$ python -q
>>> import numpy as np
>>> import numpy.linalg as la
>>> np.set_printoptions(suppress=True, linewidth=200)
>>> rd = lambda a: np.round(a, 2) + 0
>>> Q, _ = la.qr(np.array([[0.1, 0.1, -0.8, 2.6, 0.4],
...     [0.9, 1.4, -0.6, 1.2, 0.9],
...     [-1.8, -0.3, 0.5, -1.6, 0.9],
...     [1.8, -0.3, -0.4, 0.4, 0.1],
...     [0.5, -0.8, -0.3, 0.6, 2.5],
...     [-0.1, 1.3, -0.7, -0.2, -0.2]]))
>>> F = Q @ Q.T
>>> rd(F)
array([[ 0.93, -0.06, -0.15, -0.15,  0.1 ,  0.05],
       [-0.06,  0.95, -0.13, -0.13,  0.08,  0.05],
       [-0.15, -0.13,  0.63, -0.35,  0.23,  0.13],
       [-0.15, -0.13, -0.35,  0.67,  0.22,  0.12],
       [ 0.1 ,  0.08,  0.23,  0.22,  0.86, -0.08],
       [ 0.05,  0.05,  0.13,  0.12, -0.08,  0.95]])
>>> r0, g = F[1], F[5]
>>> rd(r0 @ g)
np.float64(0.05)
>>> rd(r0 @ r0)
np.float64(0.95)
>>> p = (r0 @ g) / (r0 @ r0) * r0
>>> la.matrix_rank(np.outer(r0, g))
np.int64(1)
>>> rd(p)
array([ 0.  ,  0.05, -0.01, -0.01,  0.  ,  0.  ])
>>> rd(g - p)
array([ 0.06,  0.  ,  0.14,  0.13, -0.08,  0.95])
>>> la.lstsq(F[:-1].T, F[-1])[2]
np.int32(5)
>>> rd(np.trace(la.pinv(F) @ F))
np.float64(5.0)
>>> r0 = np.array([-3, 8, 4, -6, -4, 9, -9, -5])
>>> E = np.array([np.roll(r0, i) for i in range(8)])
>>> E
array([[-3,  8,  4, -6, -4,  9, -9, -5],
       [-5, -3,  8,  4, -6, -4,  9, -9],
       [-9, -5, -3,  8,  4, -6, -4,  9],
       [ 9, -9, -5, -3,  8,  4, -6, -4],
       [-4,  9, -9, -5, -3,  8,  4, -6],
       [-6, -4,  9, -9, -5, -3,  8,  4],
       [ 4, -6, -4,  9, -9, -5, -3,  8],
       [ 8,  4, -6, -4,  9, -9, -5, -3]])
>>> x0 = np.array([-3, -3, 2, 3, -2, 3, 3, 2])
>>> E @ np.ones(8)
array([-6., -6., -6., -6., -6., -6., -6., -6.])
>>> E @ (2 * x0)
array([ -54,  122,   80,  -98,  -36,  108,   70, -252])
>>> np.einsum("ij,j->i", E, x0)
array([ -27,   61,   40,  -49,  -18,   54,   35, -126])
>>> E * x0
array([[  9, -24,   8, -18,   8,  27, -27, -10],
       [ 15,   9,  16,  12,  12, -12,  27, -18],
       [ 27,  15,  -6,  24,  -8, -18, -12,  18],
       [-27,  27, -10,  -9, -16,  12, -18,  -8],
       [ 12, -27, -18, -15,   6,  24,  12, -12],
       [ 18,  12,  18, -27,  10,  -9,  24,   8],
       [-12,  18,  -8,  27,  18, -15,  -9,  16],
       [-24, -12, -12, -12, -18, -27, -15,  -6]])
>>> m1, _ = la.qr(np.array([[0.8, -1.2, -0.5, -0.4, -1.5, -0.5, -0.3, 0.3, -0.8],
...     [-1.1, 0.5, -0.8, 0.2, 0.9, 0.6, 0.2, -0.7, 0.7],
...     [-0.3, -1.3, 1.0, -0.4, 0.0, -1.6, -1.1, 0.7, -2.0],
...     [1.1, -2.0, 0.3, -0.1, -0.4, 0.2, 0.1, -1.0, 0.3],
...     [0.5, 0.2, -0.2, -0.2, -0.2, 1.3, 1.9, -0.5, -0.8],
...     [0.0, -0.7, 0.1, 1.5, -1.6, 1.2, -1.7, -1.2, 1.8],
...     [0.5, -0.7, 0.8, 1.4, 1.4, -1.0, -1.1, -1.9, -0.7],
...     [-0.8, -0.7, 0.9, 0.3, -0.1, 1.3, 0.5, -0.6, 0.8],
...     [-0.3, 0.1, -0.8, 1.6, -0.6, -0.4, -0.3, -0.3, -1.0]]))
>>> rd(m1)
array([[-0.38, -0.25,  0.49,  0.22,  0.16,  0.19,  0.02, -0.51, -0.44],
       [ 0.53, -0.1 ,  0.49,  0.07, -0.52, -0.26, -0.24, -0.24,  0.14],
       [ 0.14, -0.58, -0.23,  0.25,  0.  ,  0.48,  0.13, -0.19,  0.5 ],
       [-0.53, -0.47,  0.18,  0.09, -0.28, -0.33, -0.01,  0.5 ,  0.15],
       [-0.24,  0.21,  0.  ,  0.01,  0.06, -0.47,  0.5 , -0.45,  0.46],
       [ 0.  , -0.27,  0.11, -0.51,  0.55, -0.19, -0.48, -0.12,  0.26],
       [-0.24, -0.14, -0.36, -0.59, -0.54,  0.09, -0.05, -0.34, -0.16],
       [ 0.38, -0.48, -0.25, -0.01,  0.18, -0.44,  0.36, -0.01, -0.45],
       [ 0.14, -0.04,  0.48, -0.53,  0.02,  0.31,  0.56,  0.25,  0.05]])
>>> x0 = np.array([-2, 1, -1, 3, -3, 3, 3, -2, -2])
>>> 9 - la.matrix_rank(m1 - np.eye(9), tol=1e-8)
np.int64(1)
>>> rd(la.norm(x0)), rd(la.norm(m1 @ x0))
(np.float64(7.07), np.float64(7.07))
